$ python3 -q
>>> import numpy as np
>>> np.set_printoptions(precision=2, suppress=True, linewidth=200)
>>> W0 = np.loadtxt("sample3.csv", delimiter=",")
>>> W0
array([[3., 1., 3.],
       [3., 3., 1.],
       [1., 3., 3.]])
>>> vec = np.array([-2, -1, 0])
>>> y = W0 @ vec
>>> coef, lr = np.zeros(3), 1 / np.linalg.norm(W0, 2) ** 2
>>> for i in range(30):
...     coef -= lr * W0.T @ (W0 @ coef - y)
...     if i % 10 == 0: print(i, round(np.linalg.norm(W0 @ coef - y), 2))
... 
0 2.6
10 1.11
20 0.47
>>> round(np.linalg.cond(W0), 2)
np.float64(3.5)
>>> coef
array([-1.92, -1.  , -0.08])
>>> W0 @ np.ones(3)
array([7., 7., 7.])
>>> W0 @ (-1.0) ** np.arange(3)
array([5., 1., 1.])
>>> np.allclose(W0 @ W0.T, W0.T @ W0)
True
>>> rng = np.random.default_rng(66636)
>>> J = np.eye(4, dtype=int)[rng.permutation(4)] * np.array([3, 0, 1, 7])
>>> J
array([[0, 0, 1, 0],
       [3, 0, 0, 0],
       [0, 0, 0, 0],
       [0, 0, 0, 7]])
>>> # splits into 2 blocks
>>> A2 = np.array([[3, 8], [8, 9], [9, 6], [6, 3]])
>>> np.vstack([J, A2.T]).shape
(6, 4)
>>> np.einsum("ij,ij->i", J, J)
array([ 1,  9,  0, 49])
>>> np.einsum("ij->j", J)
array([3, 0, 1, 7])
>>> np.linalg.matrix_rank(np.vstack([J, A2.T]))
np.int64(4)
>>> np.argsort(-np.linalg.norm(J, axis=0).round(6), kind="stable")[:3]
array([3, 0, 2])
>>> np.round(np.linalg.norm(J, 2) / np.linalg.norm(J), 2)
np.float64(0.91)
>>> np.linalg.cond(J) > 100
np.True_
>>> M = np.load("out4.npy")
>>> M
array([[-0.56,  0.16, -0.08],
       [ 0.21, -0.06,  0.03],
       [-1.26,  0.36, -0.18]])
>>> # rank 1
>>> round(M[1] @ M[2], 2)
np.float64(-0.29)
>>> round(np.linalg.norm(M) ** 2 / np.linalg.norm(M, 2) ** 2, 2)
np.float64(1.0)
>>> np.linalg.norm(M, axis=0)
array([1.39, 0.4 , 0.2 ])
>>> rk = np.linalg.matrix_rank(M)
>>> rk
np.int64(1)
>>> ns = np.linalg.svd(M)[2][rk:].T
>>> np.allclose(M @ ns, 0)
True
>>> [int(np.linalg.matrix_rank(M[:i])) for i in range(1, len(M) + 1)]
[1, 1, 1]
>>> [int(np.linalg.matrix_rank(np.delete(M, i, axis=0))) for i in range(3)]
[1, 1, 1]
>>> vec = np.array([3, 1, 3])
>>> h = np.maximum(M @ vec, 0)
>>> np.maximum(M @ (3 * vec), 0)
array([0.  , 1.98, 0.  ])
>>> h
array([0.  , 0.66, 0.  ])
>>> data = np.load("case10.npy")
>>> data
array([[4, 3, 5],
       [7, 6, 8],
       [8, 7, 9],
       [6, 5, 7]])
>>> # null space of dimension 1
>>> labels = rng.permutation(3)
>>> A2 = W0[:, labels] * rng.choice([-1, 1], 3)
>>> A2
array([[-3., -3.,  1.],
       [-3., -1.,  3.],
       [-1., -3.,  3.]])
>>> Uu, _, Vh = np.linalg.svd(W0.T @ A2)
>>> np.round(Uu @ Vh, 2) + 0
array([[-1.,  0.,  0.],
       [ 0.,  0.,  1.],
       [ 0., -1.,  0.]])
>>> np.round(np.linalg.norm(data, 2) / np.linalg.norm(data), 2)
np.float64(1.0)
>>> Uu, sig, Vh = np.linalg.svd(data)
>>> evecs = Vh[:(sig > 1e-8).sum()]
>>> vec = data[0] + 4 * data[1] + rng.integers(2) * np.eye(3)[0]
>>> vec
array([32., 27., 37.])
>>> round(np.linalg.norm(vec - evecs.T @ evecs @ vec), 2)
np.float64(0.0)
>>> np.diag(evecs.T @ evecs)
array([0.33, 0.83, 0.83])
